>>> import numpy as np
>>> from numpy import linalg as LA
>>> np.set_printoptions(suppress=True, linewidth=140)
>>> K = np.loadtxt("mat.csv", delimiter=",")
>>> K
array([[ 2.037,  3.089, -0.997,  1.069, -2.016, -3.03 ],
       [ 1.983,  2.928, -1.064,  0.96 , -2.026, -3.02 ],
       [ 2.114,  3.022, -1.019,  1.044, -2.027, -3.029],
       [ 2.036,  2.938, -0.925,  1.061, -1.982, -2.967],
       [ 2.008,  3.009, -1.103,  1.017, -1.995, -3.012],
       [ 1.993,  2.914, -0.984,  1.03 , -2.058, -2.982],
       [ 1.956,  2.977, -0.895,  1.004, -2.092, -2.968],
       [ 2.057,  3.071, -0.98 ,  1.004, -1.955, -3.137],
       [ 0.061,  3.045,  2.034, -0.058,  2.101,  0.019],
       [ 0.112,  2.995,  2.005,  0.007,  2.022,  0.022],
       [ 0.065,  2.987,  1.983,  0.043,  2.021,  0.007],
       [ 0.002,  3.003,  2.023,  0.007,  1.993, -0.001],
       [-0.054,  2.931,  1.981,  0.048,  1.955, -0.08 ],
       [-0.007,  3.024,  1.9  , -0.075,  1.984,  0.001],
       [ 0.062,  2.962,  1.942,  0.026,  1.955, -0.065],
       [-0.012,  3.038,  2.056,  0.065,  2.   ,  0.042],
       [-3.092, -0.931, -3.107, -2.083,  1.99 ,  0.927],
       [-2.982, -0.957, -3.053, -2.004,  1.998,  0.929],
       [-3.095, -0.961, -3.066, -1.923,  2.01 ,  1.019],
       [-3.046, -1.049, -2.919, -2.014,  2.038,  1.044],
       [-3.038, -0.987, -2.989, -1.972,  2.036,  1.078],
       [-3.029, -0.986, -3.027, -1.938,  2.059,  1.002],
       [-2.983, -1.088, -3.016, -1.918,  2.035,  0.938],
       [-2.942, -1.02 , -3.01 , -2.077,  1.941,  0.917]])
>>> q, Rm = LA.qr(K)
>>> np.round(np.abs(np.diag(Rm)), 3)
array([10.298, 10.049,  8.997,  0.275,  0.36 ,  0.223])
>>> round(abs(Rm[0, 0]), 3), round(float(LA.norm(K[:, 0])), 3)
(np.float64(10.298), 10.298)
>>> q.shape, Rm.shape
((24, 6), (6, 6))
>>> np.round(q @ Rm, 3)
array([[ 2.037,  3.089, -0.997,  1.069, -2.016, -3.03 ],
       [ 1.983,  2.928, -1.064,  0.96 , -2.026, -3.02 ],
       [ 2.114,  3.022, -1.019,  1.044, -2.027, -3.029],
       [ 2.036,  2.938, -0.925,  1.061, -1.982, -2.967],
       [ 2.008,  3.009, -1.103,  1.017, -1.995, -3.012],
       [ 1.993,  2.914, -0.984,  1.03 , -2.058, -2.982],
       [ 1.956,  2.977, -0.895,  1.004, -2.092, -2.968],
       [ 2.057,  3.071, -0.98 ,  1.004, -1.955, -3.137],
       [ 0.061,  3.045,  2.034, -0.058,  2.101,  0.019],
       [ 0.112,  2.995,  2.005,  0.007,  2.022,  0.022],
       [ 0.065,  2.987,  1.983,  0.043,  2.021,  0.007],
       [ 0.002,  3.003,  2.023,  0.007,  1.993, -0.001],
       [-0.054,  2.931,  1.981,  0.048,  1.955, -0.08 ],
       [-0.007,  3.024,  1.9  , -0.075,  1.984,  0.001],
       [ 0.062,  2.962,  1.942,  0.026,  1.955, -0.065],
       [-0.012,  3.038,  2.056,  0.065,  2.   ,  0.042],
       [-3.092, -0.931, -3.107, -2.083,  1.99 ,  0.927],
       [-2.982, -0.957, -3.053, -2.004,  1.998,  0.929],
       [-3.095, -0.961, -3.066, -1.923,  2.01 ,  1.019],
       [-3.046, -1.049, -2.919, -2.014,  2.038,  1.044],
       [-3.038, -0.987, -2.989, -1.972,  2.036,  1.078],
       [-3.029, -0.986, -3.027, -1.938,  2.059,  1.002],
       [-2.983, -1.088, -3.016, -1.918,  2.035,  0.938],
       [-2.942, -1.02 , -3.01 , -2.077,  1.941,  0.917]])
